$ ipython --no-banner

In [1]: import numpy as np

In [2]: np.set_printoptions(precision=3, suppress=True, linewidth=140)

In [3]: rd = lambda a: np.round(a, 3) + 0

In [4]: feats = np.array([[2, -1], [4, -1], [0, 2], [1, 3], [3, 1]])

In [5]: feats[3] = feats[1]

In [6]: feats
Out[6]: 
array([[ 2, -1],
       [ 4, -1],
       [ 0,  2],
       [ 4, -1],
       [ 3,  1]])

In [7]: P = feats @ np.linalg.solve(feats.T @ feats, feats.T)

In [8]: rd(P @ feats[:, 1])
Out[8]: array([-1., -1.,  2., -1.,  1.])

In [9]: rd((np.eye(5) - P) @ feats)
Out[9]: 
array([[0., 0.],
       [0., 0.],
       [0., 0.],
       [0., 0.],
       [0., 0.]])

In [10]: rd(P)
Out[10]: 
array([[ 0.158,  0.215, -0.199,  0.215, -0.013],
       [ 0.215,  0.376, -0.109,  0.376,  0.186],
       [-0.199, -0.109,  0.579, -0.109,  0.424],
       [ 0.215,  0.376, -0.109,  0.376,  0.186],
       [-0.013,  0.186,  0.424,  0.186,  0.511]])

In [11]: np.allclose(P @ P, P)
Out[11]: True

In [12]: W0 = np.array([[87, 8, 0, 6, 1],
    ...:     [0, -52, 3, 9, 8],
    ...:     [4, 6, 148, 3, 8],
    ...:     [6, 1, 4, 45, 4],
    ...:     [8, 3, 3, 0, -56]])

In [13]: O, r_ = np.linalg.qr(W0)

In [14]: np.allclose(r_.T @ r_, W0.T @ W0)
Out[14]: True

In [15]: O.shape, r_.shape
Out[15]: ((5, 5), (5, 5))

In [16]: rd(O.T @ O)
Out[16]: 
array([[1., 0., 0., 0., 0.],
       [0., 1., 0., 0., 0.],
       [0., 0., 1., 0., 0.],
       [0., 0., 0., 1., 0.],
       [0., 0., 0., 0., 1.]])

In [17]: rd(O @ r_)
Out[17]: 
array([[ 87.,   8.,   0.,   6.,   1.],
       [  0., -52.,   3.,   9.,   8.],
       [  4.,   6., 148.,   3.,   8.],
       [  6.,   1.,   4.,  45.,   4.],
       [  8.,   3.,   3.,   0., -56.]])

In [18]: f, g = W0[0], W0[1]

In [19]: f @ g
Out[19]: np.int64(-354)

In [20]: f @ f
Out[20]: np.int64(7670)

In [21]: pr = (f @ g) / (f @ f) * f

In [22]: np.linalg.matrix_rank(np.outer(f, g))
Out[22]: np.int64(1)

In [23]: np.outer(f, g)
Out[23]: 
array([[    0, -4524,   261,   783,   696],
       [    0,  -416,    24,    72,    64],
       [    0,     0,     0,     0,     0],
       [    0,  -312,    18,    54,    48],
       [    0,   -52,     3,     9,     8]])

In [24]: rd(g - pr)
Out[24]: array([  4.015, -51.631,   3.   ,   9.277,   8.046])

In [25]: X = np.loadtxt("out13.csv", delimiter=",")

In [26]: rd(X)
Out[26]: 
array([[-0.542,  0.463, -0.215, -0.647,  0.164],
       [ 0.068, -0.252, -0.402, -0.312, -0.821],
       [ 0.745,  0.641, -0.02 , -0.173, -0.06 ],
       [ 0.271, -0.464,  0.477, -0.67 ,  0.186],
       [ 0.271, -0.309, -0.752, -0.07 ,  0.511]])

In [27]: x0 = np.array([1, 3, 1, 1, 2])

In [28]: rd(np.abs(np.linalg.eigvals(X)))
Out[28]: array([1., 1., 1., 1., 1.])

In [29]: rd(np.linalg.norm(x0)), rd(np.linalg.norm(X @ x0))
Out[29]: (np.float64(4.0), np.float64(4.0))

In [30]: rd(X.T @ (X @ x0))
Out[30]: array([1., 3., 1., 1., 2.])

In [31]: def softmax(z):
    ...:     e = np.exp(z - z.max(axis=-1, keepdims=True))
    ...:     return e / e.sum(axis=-1, keepdims=True)
    ...: 

In [32]: rd(softmax(10 * X[2]))
Out[32]: array([0.738, 0.261, 0.   , 0.   , 0.   ])

In [33]: rd(softmax(X).sum(axis=1))
Out[33]: array([1., 1., 1., 1., 1.])

In [34]: S = X @ X.T / np.sqrt(5)

In [35]: rd(softmax(S))
Out[35]: 
array([[0.281, 0.18 , 0.18 , 0.18 , 0.18 ],
       [0.18 , 0.281, 0.18 , 0.18 , 0.18 ],
       [0.18 , 0.18 , 0.281, 0.18 , 0.18 ],
       [0.18 , 0.18 , 0.18 , 0.281, 0.18 ],
       [0.18 , 0.18 , 0.18 , 0.18 , 0.281]])

In [36]: rd(softmax(S)[2] @ X)
Out[36]: array([ 0.222,  0.079, -0.166, -0.354, -0.01 ])

In [37]: softmax(S).round(6).argmax(axis=1)
Out[37]: array([0, 1, 2, 3, 4])

In [38]: rd(softmax(S + np.triu(np.full(S.shape, -np.inf), 1)))
Out[38]: 
array([[1.   , 0.   , 0.   , 0.   , 0.   ],
       [0.39 , 0.61 , 0.   , 0.   , 0.   ],
       [0.281, 0.281, 0.439, 0.   , 0.   ],
       [0.219, 0.219, 0.219, 0.343, 0.   ],
       [0.18 , 0.18 , 0.18 , 0.18 , 0.281]])

In [39]: m1 = np.load("case13.npy")

In [40]: m1
Out[40]: 
array([[ 5,  7,  7,  5,  4, 11],
       [ 5,  5,  6,  3,  4,  8],
       [ 0,  2,  1,  2,  0,  3],
       [10,  6, 10,  2,  8, 10],
       [ 5,  7,  7,  5,  4, 11],
       [ 5,  5,  6,  3,  4,  8]])

In [41]: np.linalg.matrix_power(m1, 3)
Out[41]: 
array([[ 5450,  6080,  6855,  3900,  4360,  9665],
       [ 4325,  4775,  5415,  3045,  3460,  7595],
       [ 1125,  1305,  1440,   855,   900,  2070],
       [ 6400,  6940,  7950,  4380,  5120, 11050],
       [ 5450,  6080,  6855,  3900,  4360,  9665],
       [ 4325,  4775,  5415,  3045,  3460,  7595]])

In [42]: (m1 + m1.T) / 2
Out[42]: 
array([[5. , 6. , 3.5, 7.5, 4.5, 8. ],
       [6. , 5. , 4. , 4.5, 5.5, 6.5],
       [3.5, 4. , 1. , 6. , 3.5, 4.5],
       [7.5, 4.5, 6. , 2. , 6.5, 6.5],
       [4.5, 5.5, 3.5, 6.5, 4. , 7.5],
       [8. , 6.5, 4.5, 6.5, 7.5, 8. ]])

In [43]: rd(np.linalg.det(m1))
Out[43]: np.float64(0.0)

In [44]: (m1 - m1.T) / 2
Out[44]: 
array([[ 0. ,  1. ,  3.5, -2.5, -0.5,  3. ],
       [-1. ,  0. ,  2. , -1.5, -1.5,  1.5],
       [-3.5, -2. ,  0. , -4. , -3.5, -1.5],
       [ 2.5,  1.5,  4. ,  0. ,  1.5,  3.5],
       [ 0.5,  1.5,  3.5, -1.5,  0. ,  3.5],
       [-3. , -1.5,  1.5, -3.5, -3.5,  0. ]])

In [45]: rd(np.abs(np.linalg.eigvals(m1)).max())
Out[45]: np.float64(30.423)

In [46]: E = np.vander(np.arange(6) - 2, 3, increasing=True)

In [47]: E
Out[47]: 
array([[ 1, -2,  4],
       [ 1, -1,  1],
       [ 1,  0,  0],
       [ 1,  1,  1],
       [ 1,  2,  4],
       [ 1,  3,  9]])

In [48]: Y = np.c_[E[:, :1] @ np.array([[1]]), np.array([0, 0, 2, 1, 2, 0])]

In [49]: Y
Out[49]: 
array([[1, 0],
       [1, 0],
       [1, 2],
       [1, 1],
       [1, 2],
       [1, 0]])

In [50]: rd(np.linalg.lstsq(E, Y[:, 0])[0])
Out[50]: array([1., 0., 0.])

In [51]: rd(np.linalg.norm(np.linalg.qr(E)[0].T @ Y, axis=0) ** 2 / ((Y ** 2).sum(axis=0) + 1e-12))
Out[51]: array([1.   , 0.762])

In [52]: rd(np.linalg.norm(Y - E @ np.linalg.lstsq(E, Y)[0], axis=0))
Out[52]: array([0.   , 1.464])

In [53]: U, sigma, vt = np.linalg.svd(E, full_matrices=False)

In [54]: (sigma > 1e-8).sum()
Out[54]: np.int64(3)

In [55]: rd(np.sqrt((sigma ** 2).sum())), rd(np.linalg.norm(E))
Out[55]: (np.float64(11.832), np.float64(11.832))

In [56]: rd(sigma)
Out[56]: array([11.187,  3.508,  1.595])

In [57]: U.shape, sigma.shape, vt.shape
Out[57]: ((6, 3), (3,), (3, 3))
